In [1]: import numpy as np

In [2]: import numpy.linalg as la

In [3]: np.set_printoptions(precision=3, suppress=True, linewidth=120, sign=" ")

In [4]: def rd(a):
   ...:     return np.round(a, 3) + 0
   ...: 

In [5]: Z = np.array([[3, -1, -2, 2], [-1, -3, 4, -2]])

In [6]: arr = np.repeat(Z, 45 // 2, axis=0)

In [7]: rng = np.random.default_rng(9999)

In [8]: arr = arr + 0.05 * rng.normal(size=arr.shape)

In [9]: rd(arr)
Out[9]: 
array([[ 2.978, -1.007, -2.01 ,  2.032],
       [ 3.111, -1.06 , -2.056,  1.96 ],
       [ 3.075, -0.976, -2.086,  1.969],
       [ 3.025, -0.937, -1.959,  1.897],
       [ 2.972, -1.008, -2.018,  2.048],
       [ 2.993, -0.92 , -1.997,  2.073],
       [ 2.997, -1.041, -2.059,  1.945],
       [ 2.987, -0.933, -2.011,  2.049],
       [ 3.039, -0.973, -2.046,  1.936],
       [ 3.005, -1.036, -2.003,  2.053],
       [ 2.947, -0.942, -2.029,  2.182],
       [ 2.937, -1.01 , -1.938,  1.972],
       [ 3.038, -1.061, -1.966,  1.942],
       [ 3.013, -1.063, -2.02 ,  2.089],
       [ 2.944, -0.987, -1.976,  1.985],
       [ 2.992, -1.027, -2.049,  1.999],
       [ 2.977, -0.982, -1.999,  1.96 ],
       [ 2.995, -0.999, -2.043,  2.06 ],
       [ 2.946, -0.925, -2.096,  1.997],
       [ 2.919, -0.977, -1.975,  1.917],
       [ 3.05 , -1.05 , -2.011,  2.016],
       [ 2.978, -1.039, -1.991,  2.031],
       [-0.949, -3.   ,  4.036, -2.158],
       [-1.019, -2.989,  3.976, -2.028],
       [-1.114, -3.057,  4.004, -1.982],
       [-0.998, -2.98 ,  3.995, -2.061],
       [-1.109, -3.025,  4.03 , -1.993],
       [-0.978, -2.891,  3.992, -2.028],
       [-0.99 , -3.047,  4.056, -1.997],
       [-0.95 , -3.042,  4.041, -2.023],
       [-1.007, -2.92 ,  4.005, -1.972],
       [-0.982, -2.971,  4.017, -2.   ],
       [-0.895, -3.029,  3.999, -1.95 ],
       [-1.024, -3.022,  4.127, -2.046],
       [-0.97 , -2.994,  4.031, -2.129],
       [-1.096, -3.019,  4.049, -2.024],
       [-0.985, -3.063,  3.947, -2.06 ],
       [-0.988, -2.986,  3.986, -1.953],
       [-0.996, -2.965,  3.932, -1.992],
       [-1.01 , -3.016,  4.082, -1.886],
       [-1.097, -3.   ,  3.949, -1.998],
       [-0.948, -2.97 ,  3.964, -1.971],
       [-0.901, -2.992,  4.002, -1.94 ],
       [-0.968, -2.996,  3.987, -2.087]])

In [10]: B = np.c_[arr[:, :3] @ np.array([[1, 1, -2], [1, -2, 1], [2, -2, -2]]), np.array([-7, -3, -7, -1, -1, 4, 1, 2, -8, -9, 0, -5, 2, -2, 6, 7, -2, -2, -2, 3, -1, 3, 9, 9, -4, 6, 7, -2, 6, -6, -9, 0, -8, 7, -2, 5, -9, 4, -8, 5, 2, 8, -1, 3])]

In [11]: rd(B)
Out[11]: 
array([[-2.049,  9.012, -2.943, -7.   ],
       [-2.061,  9.343, -3.169, -3.   ],
       [-2.073,  9.199, -2.954, -7.   ],
       [-1.83 ,  8.817, -3.069, -1.   ],
       [-2.072,  9.025, -2.917, -1.   ],
       [-1.921,  8.827, -2.912,  4.   ],
       [-2.163,  9.197, -2.915,  1.   ],
       [-1.967,  8.874, -2.885,  2.   ],
       [-2.026,  9.078, -2.96 , -8.   ],
       [-2.038,  9.083, -3.04 , -9.   ],
       [-2.052,  8.888, -2.779,  0.   ],
       [-1.949,  8.832, -3.008, -5.   ],
       [-1.956,  9.093, -3.204,  2.   ],
       [-2.089,  9.177, -3.049, -2.   ],
       [-1.995,  8.87 , -2.923,  6.   ],
       [-2.133,  9.143, -2.912,  7.   ],
       [-2.004,  8.94 , -2.938, -2.   ],
       [-2.09 ,  9.079, -2.903, -2.   ],
       [-2.17 ,  8.987, -2.625, -2.   ],
       [-2.007,  8.822, -2.867,  3.   ],
       [-2.022,  9.172, -3.127, -1.   ],
       [-2.043,  9.038, -3.013,  3.   ],
       [ 4.123, -3.021, -9.174,  9.   ],
       [ 3.945, -2.994, -8.904,  9.   ],
       [ 3.837, -3.009, -8.837, -4.   ],
       [ 4.013, -3.028, -8.974,  6.   ],
       [ 3.926, -3.12 , -8.866,  7.   ],
       [ 4.116, -3.18 , -8.919, -2.   ],
       [ 4.075, -3.008, -9.179,  6.   ],
       [ 4.089, -2.946, -9.224, -6.   ],
       [ 4.083, -3.176, -8.917, -9.   ],
       [ 4.081, -3.074, -9.042,  0.   ],
       [ 4.074, -2.835, -9.238, -8.   ],
       [ 4.207, -3.234, -9.226,  7.   ],
       [ 4.099, -3.045, -9.116, -2.   ],
       [ 3.983, -3.156, -8.925,  5.   ],
       [ 3.845, -2.753, -8.987, -9.   ],
       [ 3.997, -2.987, -8.982,  4.   ],
       [ 3.904, -2.932, -8.838, -8.   ],
       [ 4.138, -3.142, -9.159,  5.   ],
       [ 3.801, -2.995, -8.705,  2.   ],
       [ 4.009, -2.936, -9.002,  8.   ],
       [ 4.111, -2.921, -9.194, -1.   ],
       [ 4.01 , -2.95 , -9.034,  3.   ]])

In [12]: rd(la.lstsq(arr, B[:, 0])[0])
Out[12]: array([ 1.,  1.,  2.,  0.])

In [13]: rd(la.norm(B - arr @ la.lstsq(arr, B)[0], axis=0))
Out[13]: array([  0.   ,   0.   ,   0.   ,  34.568])

In [14]: z = arr[:, 3] > np.median(arr[:, 3])

In [15]: r0 = arr[z].mean(axis=0) - arr[~z].mean(axis=0)

In [16]: ((arr - arr.mean(axis=0)) @ r0 > 0).astype(int)
Out[16]: 
array([ 1,  1,  1,  1,  1,  1,  1,  1,  1,  1,  1,  1,  1,  1,  1,  1,  1,  1,  1,  1,  1,  1,  0,  0,  0,  0,  0,  0,
        0,  0,  0,  0,  0,  0,  0,  0,  0,  0,  0,  0,  0,  0,  0,  0])

In [17]: (((arr - arr.mean(axis=0)) @ r0 > 0) == z).mean()
Out[17]: np.float64(1.0)

In [18]: rd(r0)
Out[18]: array([ 3.995,  2.001, -6.025,  4.018])

In [19]: Xc = (arr - arr.mean(axis=0)) / arr.std(axis=0)

In [20]: np.argwhere(np.abs(Xc) > 2)
Out[20]: array([], shape=(0, 2), dtype=int64)

In [21]: beta = la.lstsq(np.delete(Xc, 3, axis=1), Xc[:, 3])[0]

In [22]: rd(beta)
Out[22]: array([-0.024,  0.071, -0.953])

In [23]: cov = arr.T @ arr

In [24]: rd(la.eigvalsh(cov)[::-1])
Out[24]: array([ 827.776,  232.233,    0.17 ,    0.064])

In [25]: print(np.allclose(cov, cov.T))
True

In [26]: la.matrix_rank(cov)
Out[26]: np.int64(4)

In [27]: (arr @ arr.T).shape
Out[27]: (44, 44)

In [28]: A = np.load("a.npy")

In [29]: A
Out[29]: 
array([[ 0,  0,  0,  0,  1,  0,  1,  0,  1],
       [ 0,  0,  1,  1,  0,  0,  0,  1,  0],
       [ 0,  1,  0,  0,  0,  1,  0,  1,  0],
       [ 0,  1,  0,  0,  0,  1,  0,  1,  0],
       [ 1,  0,  0,  0,  0,  0,  1,  0,  1],
       [ 0,  0,  1,  1,  0,  0,  0,  1,  0],
       [ 1,  0,  0,  0,  1,  0,  0,  0,  1],
       [ 0,  1,  1,  1,  0,  1,  0,  0,  0],
       [ 1,  0,  0,  0,  1,  0,  1,  0,  0]])

In [30]: # looks like rank 7

In [31]: z = rng.permutation(9)

In [32]: z
Out[32]: array([ 1,  5,  7,  4,  6,  8,  2,  3,  0])

In [33]: B = A[z][:, z]

In [34]: rd(la.det(B)), rd(la.det(A[z]))
Out[34]: (np.float64(0.0), np.float64(0.0))

In [35]: np.allclose(B, A)
Out[35]: False

In [36]: B
Out[36]: 
array([[ 0,  0,  1,  0,  0,  0,  1,  1,  0],
       [ 0,  0,  1,  0,  0,  0,  1,  1,  0],
       [ 1,  1,  0,  0,  0,  0,  1,  1,  0],
       [ 0,  0,  0,  0,  1,  1,  0,  0,  1],
       [ 0,  0,  0,  1,  0,  1,  0,  0,  1],
       [ 0,  0,  0,  1,  1,  0,  0,  0,  1],
       [ 1,  1,  1,  0,  0,  0,  0,  0,  0],
       [ 1,  1,  1,  0,  0,  0,  0,  0,  0],
       [ 0,  0,  0,  1,  1,  1,  0,  0,  0]])
